In [1]: import numpy as np

In [2]: import numpy.linalg as la

In [3]: np.set_printoptions(precision=2, suppress=True, linewidth=140, floatmode="fixed")

In [4]: def rd(a):
   ...:     return np.round(a, 2) + 0
   ...: 

In [5]: arr = np.load("sample15.npy")

In [6]: print(arr)
[[-1.00  1.00  1.00  1.00  1.00  1.00]
 [ 1.00 -1.00  1.00  1.00  1.00  1.00]
 [ 1.00  1.00 -1.00  1.00  1.00  1.00]
 [ 1.00  1.00  1.00 -1.00  1.00  1.00]
 [ 1.00  1.00  1.00  1.00 -1.00  1.00]
 [ 1.00  1.00  1.00  1.00  1.00 -1.00]]

In [7]: out = arr / np.sqrt((arr ** 2).mean(axis=1, keepdims=True))

In [8]: print(rd(la.norm(out, axis=1)))
[2.45 2.45 2.45 2.45 2.45 2.45]

In [9]: print(out[4])
[ 1.00  1.00  1.00  1.00 -1.00  1.00]

In [10]: print(la.matrix_rank(arr - arr.mean(axis=1, keepdims=True)))
5

In [11]: f = np.array([3, 0, 0, 2, 1, 0, 3, 3, 2, 1, 0, 1, 0]) + 0.5

In [12]: F = np.outer(f, f) / (f @ f)

In [13]: print(rd(F))
[[0.21 0.03 0.03 0.15 0.09 0.03 0.21 0.21 0.15 0.09 0.03 0.09 0.03]
 [0.03 0.00 0.00 0.02 0.01 0.00 0.03 0.03 0.02 0.01 0.00 0.01 0.00]
 [0.03 0.00 0.00 0.02 0.01 0.00 0.03 0.03 0.02 0.01 0.00 0.01 0.00]
 [0.15 0.02 0.02 0.11 0.07 0.02 0.15 0.15 0.11 0.07 0.02 0.07 0.02]
 [0.09 0.01 0.01 0.07 0.04 0.01 0.09 0.09 0.07 0.04 0.01 0.04 0.01]
 [0.03 0.00 0.00 0.02 0.01 0.00 0.03 0.03 0.02 0.01 0.00 0.01 0.00]
 [0.21 0.03 0.03 0.15 0.09 0.03 0.21 0.21 0.15 0.09 0.03 0.09 0.03]
 [0.21 0.03 0.03 0.15 0.09 0.03 0.21 0.21 0.15 0.09 0.03 0.09 0.03]
 [0.15 0.02 0.02 0.11 0.07 0.02 0.15 0.15 0.11 0.07 0.02 0.07 0.02]
 [0.09 0.01 0.01 0.07 0.04 0.01 0.09 0.09 0.07 0.04 0.01 0.04 0.01]
 [0.03 0.00 0.00 0.02 0.01 0.00 0.03 0.03 0.02 0.01 0.00 0.01 0.00]
 [0.09 0.01 0.01 0.07 0.04 0.01 0.09 0.09 0.07 0.04 0.01 0.04 0.01]
 [0.03 0.00 0.00 0.02 0.01 0.00 0.03 0.03 0.02 0.01 0.00 0.01 0.00]]

In [14]: # rows and columns are dependent

In [15]: x = np.array([3, 0, -5, 4, 4, -2, -5, 5, -2, 3, 1, 1, 5])

In [16]: print(rd(F @ (2 * x)))
[3.30 0.47 0.47 2.36 1.41 0.47 3.30 3.30 2.36 1.41 0.47 1.41 0.47]

In [17]: print(np.sign((F @ x).round(6)))
[1.00 1.00 1.00 1.00 1.00 1.00 1.00 1.00 1.00 1.00 1.00 1.00 1.00]

In [18]: print(la.norm(F @ x) <= la.norm(F, 2) * la.norm(x) + 1e-9)
True

In [19]: print(rd((F * x).sum(axis=1)))
[1.65 0.24 0.24 1.18 0.71 0.24 1.65 1.65 1.18 0.71 0.24 0.71 0.24]
